$ python -q
>>> import numpy as np
>>> np.set_printoptions(precision=2, suppress=True, linewidth=100, floatmode="fixed")
>>> X = 4 * np.eye(5) + np.ones((5, 5))
>>> print(X)
[[5.00 1.00 1.00 1.00 1.00]
 [1.00 5.00 1.00 1.00 1.00]
 [1.00 1.00 5.00 1.00 1.00]
 [1.00 1.00 1.00 5.00 1.00]
 [1.00 1.00 1.00 1.00 5.00]]
>>> vec = np.ones(5)
>>> for _ in range(3):
...     vec = X @ vec
...     vec /= np.linalg.norm(vec)
...     print(round(vec @ X @ vec, 2))
... 
9.0
9.0
9.0
>>> print(vec)
[0.45 0.45 0.45 0.45 0.45]
>>> W0 = np.load("x.npy")
>>> print(W0)
[[-1.71  1.17  1.03  1.23]
 [-2.08  0.85  1.01  1.25]
 [-1.78  0.53  0.94  1.07]
 [-1.89  1.63  1.33  1.07]
 [-2.09  1.13  0.82  0.53]
 [-2.40  1.09  0.63  1.14]
 [-2.19  1.62  1.03  0.44]
 [-1.77  0.93  0.53  0.82]
 [-1.90  1.25  1.15  0.92]
 [-1.91  1.17  0.64  0.58]
 [-1.65  0.77  1.13  1.42]
 [-1.95  0.98  1.07  1.14]
 [-1.33  1.61  0.85  0.92]
 [ 1.91  0.48 -0.82  1.17]
 [ 1.89  0.68 -0.75  0.98]
 [ 1.90 -0.90 -0.96  0.50]
 [ 2.15 -0.16 -1.43  0.83]
 [ 1.80  0.27 -1.32  0.68]
 [ 1.88  0.12 -0.44  1.13]
 [ 2.39  0.26 -0.73  0.65]
 [ 2.10  0.54 -0.88  1.38]
 [ 2.00 -0.12 -0.99  0.86]
 [ 1.94 -0.40 -0.94  0.99]
 [ 2.23  0.15 -0.63  1.17]
 [ 2.12 -0.10 -1.52  1.47]
 [ 2.55  0.01 -0.89  0.65]]
>>> proj = W0 @ np.linalg.solve(W0.T @ W0, W0.T)
>>> print(np.linalg.matrix_rank(np.eye(26) - proj))
22
>>> d = np.linalg.norm(W0[:, None] - W0[None], axis=-1)
>>> print(np.unravel_index(d.round(6).argmax(), d.shape))
(np.int64(6), np.int64(24))
>>> print((d + 1e9 * np.eye(26)).round(6).argmin(axis=1))
[11 11  1  8  9  1  4  9 11  4  0  1  0 14 13 22 21 21 23 25 13 22 21 18 16 19]
>>> print(d[:5, :5])
[[0.00 0.49 0.67 0.60 0.82]
 [0.49 0.00 0.48 0.88 0.80]
 [0.67 0.48 0.00 1.17 0.87]
 [0.60 0.88 1.17 0.00 0.92]
 [0.82 0.80 0.87 0.92 0.00]]
>>> print(np.linalg.matrix_rank(d ** 2))
6
>>> print(d.shape)
(26, 26)
>>> B = np.array([[0, 1, -1, 2, -2],
...     [-1, 0, -2, -2, -3],
...     [3, 2, 1, 0, 3],
...     [2, -2, -2, -3, 0],
...     [3, -2, -1, -3, 3]])
>>> M = B - B.T
>>> print(M)
[[ 0  2 -4  0 -5]
 [-2  0 -4  0 -1]
 [ 4  4  0  2  4]
 [ 0  0 -2  0  3]
 [ 5  1 -4 -3  0]]
>>> cov = M.T @ M
>>> print(np.round(np.linalg.eigvalsh(cov)[::-1], 2) + 0)
[73.11 73.11 17.89 17.89  0.00]
>>> print(np.linalg.matrix_rank(cov))
4
>>> print(cov)
[[ 45  21 -12  -7  18]
 [ 21  21 -12   5   6]
 [-12 -12  52  12  18]
 [ -7   5  12  13   8]
 [ 18   6  18   8  51]]
>>> print(np.round(np.sort(np.abs(np.linalg.eigvals(M))), 2) + 0)
[0.00 4.23 4.23 8.55 8.55]
>>> print(np.allclose(M, M.T))
False
>>> print(np.allclose(M @ M.T, M.T @ M))
True
>>> print(np.trace(M))
0
>>> print(round(np.abs(np.linalg.eigvals(M)).max(), 2))
8.55
>>> print(M @ M)
[[-45 -21  12   7 -18]
 [-21 -21  12  -5  -6]
 [ 12  12 -52 -12 -18]
 [  7  -5 -12 -13  -8]
 [-18  -6 -18  -8 -51]]
>>> print((M - M.T) / 2)
[[ 0.00  2.00 -4.00  0.00 -5.00]
 [-2.00  0.00 -4.00  0.00 -1.00]
 [ 4.00  4.00  0.00  2.00  4.00]
 [ 0.00  0.00 -2.00  0.00  3.00]
 [ 5.00  1.00 -4.00 -3.00  0.00]]
>>> left, sig = np.linalg.svd(M)
Traceback (most recent call last):
  File "<python-input-31>", line 1, in <module>
    left, sig = np.linalg.svd(M)
    ^^^^^^^^^
ValueError: too many values to unpack (expected 2)
>>> left, sig, VT = np.linalg.svd(M, full_matrices=False)
>>> print(np.round(VT @ VT.T, 2) + 0)
[[1.00 0.00 0.00 0.00 0.00]
 [0.00 1.00 0.00 0.00 0.00]
 [0.00 0.00 1.00 0.00 0.00]
 [0.00 0.00 0.00 1.00 0.00]
 [0.00 0.00 0.00 0.00 1.00]]
>>> print(sig.round(2) + 0)
[8.55 8.55 4.23 4.23 0.00]
>>> F = np.loadtxt("mat.csv", delimiter=",")
>>> print(F)
[[ 18.33  -0.78  -7.96]
 [  6.02 -13.73 -13.24]
 [-15.72  12.35  -0.63]
 [ 19.63  -1.07  -3.69]
 [  0.14   9.96  17.34]
 [  4.96  -0.10 -19.38]
 [ -8.33  14.66 -10.76]
 [ -2.40  19.80   1.51]
 [ -7.63 -11.44  14.52]
 [-15.03  -8.47 -10.12]
 [  5.73 -11.59  15.26]
 [ -9.00   0.97 -17.83]
 [  7.99 -18.27  -1.57]
 [ 16.77  -0.77 -10.88]
 [ 15.66  -3.59 -11.92]
 [ 11.36 -15.55  -5.41]
 [  6.75  17.10  -7.88]
 [ 15.92   6.99   9.88]
 [-15.65   2.50  12.20]
 [ -1.20  18.04   8.55]
 [ 16.12  -2.92  11.48]
 [ 13.82 -14.19  -2.75]
 [  7.72  15.46 -10.08]
 [-19.59  -3.77  -1.42]
 [ -5.38  -4.27  18.78]
 [-10.09   2.95 -17.01]
 [-14.40   3.98  13.30]
 [ 10.71 -14.66   8.39]]
>>> F @ F
Traceback (most recent call last):
  File "<python-input-37>", line 1, in <module>
    F @ F
    ~~^~~
ValueError: matmul: Input operand 1 has a mismatch in its core dimension 0, with gufunc signature (n?,k),(k,m?)->(n?,m?) (size 28 is different from 3)
>>> cov = F.T @ F
>>> print(np.linalg.eigvalsh(cov)[::-1])
[4778.62 3725.96 2696.41]
>>> print((F @ F.T).shape)
(28, 28)
>>> print(round(np.trace(cov), 2), round(float((F ** 2).sum()), 2))
11200.98 11200.98
>>> print(np.linalg.matrix_rank(cov))
3
>>> Xc = F - F.mean(axis=1)
Traceback (most recent call last):
  File "<python-input-43>", line 1, in <module>
    Xc = F - F.mean(axis=1)
         ~~^~~~~~~~~~~~~~~~
ValueError: operands could not be broadcast together with shapes (28,3) (28,) 
>>> Xc = F - F.mean(axis=0)
>>> left, sig, VT = np.linalg.svd(Xc, full_matrices=False)
>>> print(VT[0] * np.sign(VT[0, np.abs(VT[0]).argmax()]))
[ 0.81 -0.49 -0.31]
>>> print(np.abs(left[:, 0]).argmax())
2
>>> print(np.abs(VT[0]).argmax())
0
>>> print(round((sig ** 2).sum() ** 2 / (sig ** 4).sum(), 2))
2.86
>>> print(np.abs(VT[-1]))
[0.58 0.75 0.33]
>>> print(np.round(Xc.mean(axis=0), 2) + 0)
[0.00 0.00 0.00]
>>> print(np.linalg.matrix_rank(Xc))
3
